>>> import numpy as np
>>> from numpy import linalg as LA
>>> np.set_printoptions(precision=3, suppress=True, linewidth=120, floatmode="fixed")
>>> tidy = lambda a: np.round(a, 3) + 0
>>> mat = np.load("m.npy")
>>> mat
array([[0, 1, 1, 0, 0, 0],
       [1, 0, 1, 0, 0, 1],
       [1, 1, 0, 1, 0, 0],
       [0, 0, 1, 0, 0, 1],
       [0, 0, 0, 0, 0, 0],
       [0, 1, 0, 1, 0, 0]])
>>> rng = np.random.default_rng(364)
>>> other = mat + rng.integers(-2, 3, (6, 4)) @ rng.integers(-2, 3, (4, 6))
>>> other
array([[-5,  3,  4,  0, -2, -8],
       [-3, 10,  5,  0,  0,  1],
       [ 0,  5,  1,  7,  0, -6],
       [-1,  0,  2, -4,  0,  3],
       [ 3, -2, -2,  4,  1, -1],
       [-2,  1,  1,  5, -1, -9]])
>>> other - mat
array([[-5,  2,  3,  0, -2, -8],
       [-4, 10,  4,  0,  0,  0],
       [-1,  4,  1,  6,  0, -6],
       [-1,  0,  1, -4,  0,  2],
       [ 3, -2, -2,  4,  1, -1],
       [-2,  0,  1,  4, -1, -9]])
>>> LA.matrix_rank(other - mat, tol=1e-8)
np.int64(4)
>>> arr = np.loadtxt("arr.csv", delimiter=",")
>>> arr
array([[ -3.000,  -3.000,  -3.000,  -3.000,  -3.000],
       [ -3.000,  -6.000,  -6.000,  -6.000,  -6.000],
       [ -3.000,  -6.000,  -9.000,  -9.000,  -9.000],
       [ -3.000,  -6.000,  -9.000, -12.000, -12.000],
       [ -3.000,  -6.000,  -9.000, -12.000, -15.000]])
>>> vals, vecs = LA.eig(arr)
>>> tidy(vals)
array([-37.031,  -4.346,  -1.749,  -1.060,  -0.815])
>>> print(tidy(np.prod(vals)))
-243.0
>>> tidy(np.sort(LA.eigvals(arr @ arr)))
array([   0.664,    1.123,    3.059,   18.888, 1371.266])
>>> tidy(np.sort(LA.eigvals(arr.T)))
array([-37.031,  -4.346,  -1.749,  -1.060,  -0.815])
>>> def softmax(z):
...     e = np.exp(z - z.max(axis=-1, keepdims=True))
...     return e / e.sum(axis=-1, keepdims=True)
... 
>>> softmax(arr[0] + 4)
array([0.200, 0.200, 0.200, 0.200, 0.200])
>>> scores = arr @ arr.T / np.sqrt(5)
>>> tidy(softmax(scores)[0] @ arr)
array([ -3.000,  -6.000,  -9.000, -12.000, -14.947])
>>> softmax(scores).round(6).argmax(axis=1)
array([4, 4, 4, 4, 4])
>>> tidy(softmax(scores + np.triu(np.full(scores.shape, -np.inf), 1)))
array([[1.000, 0.000, 0.000, 0.000, 0.000],
       [0.000, 1.000, 0.000, 0.000, 0.000],
       [0.000, 0.000, 1.000, 0.000, 0.000],
       [0.000, 0.000, 0.000, 1.000, 0.000],
       [0.000, 0.000, 0.000, 0.000, 1.000]])
>>> np.allclose(arr, arr.T)
True
>>> print(arr @ arr)
[[ 45.000  81.000 108.000 126.000 135.000]
 [ 81.000 153.000 207.000 243.000 261.000]
 [108.000 207.000 288.000 342.000 369.000]
 [126.000 243.000 342.000 414.000 450.000]
 [135.000 261.000 369.000 450.000 495.000]]
>>> print(tidy(np.abs(LA.eigvals(arr)).max()))
37.031
>>> np.trace(arr)
np.float64(-45.0)
>>> other = np.array([[-7, 2], [-8, 2], [2, 1]])
>>> basis = np.array([[8, 6, 8, 1], [2, 3, 3, 9]])
>>> m1 = other @ basis + 0.1 * rng.normal(size=(3, 4))
>>> tidy(m1)
array([[-51.947, -35.879, -49.915,  11.039],
       [-59.952, -41.975, -58.007,   9.987],
       [ 17.951,  15.016,  19.055,  11.028]])
>>> x0 = np.array([2, 4, 1, 4])
>>> tidy(m1 * x0)
array([[-103.895, -143.515,  -49.915,   44.158],
       [-119.904, -167.901,  -58.007,   39.949],
       [  35.902,   60.065,   19.055,   44.110]])
>>> tidy(m1 @ np.ones(4))
array([-126.701, -149.947,   63.050])
>>> print(tidy(m1 @ (2 * x0)))
[-506.333 -611.726  318.264]
>>> np.sign((m1 @ x0).round(6))
array([-1.000, -1.000,  1.000])
>>> K = np.load("dump.npy")
>>> K
array([[-5.000, -2.000,  0.000,  0.000,  0.000,  0.000,  0.000],
       [-2.000, -8.000, -2.000,  0.000,  0.000,  0.000,  0.000],
       [ 0.000, -2.000,  7.000, -2.000,  0.000,  0.000,  0.000],
       [ 0.000,  0.000, -2.000,  5.000, -2.000,  0.000,  0.000],
       [ 0.000,  0.000,  0.000, -2.000, -3.000, -2.000,  0.000],
       [ 0.000,  0.000,  0.000,  0.000, -2.000, -5.000, -2.000],
       [ 0.000,  0.000,  0.000,  0.000,  0.000, -2.000, -8.000]])
>>> Uu, s, vt = LA.svd(m1, full_matrices=False)
>>> print(np.abs(Uu[:, 0]).round(6).argmax())
1
>>> tidy(np.cumsum(s ** 2) / np.sum(s ** 2))
array([0.987, 1.000, 1.000])
>>> print(tidy(np.sqrt((s ** 2).sum())), tidy(LA.norm(m1)))
128.267 128.267
>>> (s > 1e-8).sum()
np.int64(3)
>>> tidy(s)
array([127.453,  14.426,   0.047])
>>> tidy(Uu.T @ m1 @ vt.T)
array([[127.453,   0.000,   0.000],
       [  0.000,  14.426,   0.000],
       [  0.000,   0.000,   0.047]])
>>> np.allclose(Uu * s @ vt, m1)
True
>>> print(Uu.shape, s.shape, vt.shape)
(3, 3) (3,) (3, 4)
>>> tidy(np.abs(vt[0]))
array([0.638, 0.449, 0.619, 0.093])
